>>> import numpy as np
>>> import numpy.linalg as la
>>> np.set_printoptions(precision=2, suppress=True, linewidth=120, sign=" ")
>>> def rd(a):
...     return np.round(a, 2) + 0
... 
>>> J = np.load("block8.npy")
>>> J
array([[-3,  3,  1, -2, -3, -3,  1],
       [-2,  0, -1, -1, -3,  1, -3],
       [ 3,  3,  2,  1, -1, -2, -3],
       [ 2,  1,  0,  1,  3,  0, -1],
       [-3,  1,  2, -2, -1,  1,  2],
       [-3,  3,  3,  1, -2, -1,  3],
       [ 2,  1,  0,  1,  3,  0, -1],
       [-3, -1,  0, -3, -3, -3, -2],
       [-3,  1, -3, -3,  0,  3,  1]])
>>> theta = np.radians(180)
>>> R = np.eye(7)
>>> R[0, 0] = R[5, 5] = np.cos(theta)
>>> R[0, 5], R[5, 0] = -np.sin(theta), np.sin(theta)
>>> rd(R)
array([[-1.,  0.,  0.,  0.,  0.,  0.,  0.],
       [ 0.,  1.,  0.,  0.,  0.,  0.,  0.],
       [ 0.,  0.,  1.,  0.,  0.,  0.,  0.],
       [ 0.,  0.,  0.,  1.,  0.,  0.,  0.],
       [ 0.,  0.,  0.,  0.,  1.,  0.,  0.],
       [ 0.,  0.,  0.,  0.,  0., -1.,  0.],
       [ 0.,  0.,  0.,  0.,  0.,  0.,  1.]])
>>> M2 = J @ R.T
>>> np.allclose(J @ J.T, M2 @ M2.T)
True
>>> rd(la.det(R)), np.trace(R)
(np.float64(1.0), np.float64(3.0))
>>> np.allclose(la.norm(J, axis=1), la.norm(M2, axis=1))
True
>>> np.abs(M2 - J).max(axis=0)
array([ 6.,  0.,  0.,  0.,  0.,  6.,  0.])
>>> M2 = J[0, 0] * J[1:] - np.outer(J[1:, 0], J[0])
>>> M2
array([[  0,   6,   5,  -1,   3,  -9,  11],
       [  0, -18,  -9,   3,  12,  15,   6],
       [  0,  -9,  -2,   1,  -3,   6,   1],
       [  0,   6,  -3,   0,  -6, -12,  -3],
       [  0,   0,  -6,  -9,  -3,  -6,  -6],
       [  0,  -9,  -2,   1,  -3,   6,   1],
       [  0,  12,   3,   3,   0,   0,   9],
       [  0,   6,  12,   3,  -9, -18,   0]])
>>> np.flatnonzero(~M2.round(6).any(axis=1))
array([], dtype=int64)
>>> la.matrix_rank(M2), la.matrix_rank(J)
(np.int64(6), np.int64(7))
>>> rd(J[:, 0] / J[0, 0])
array([ 1.  ,  0.67, -1.  , -0.67,  1.  ,  1.  , -0.67,  1.  ,  1.  ])
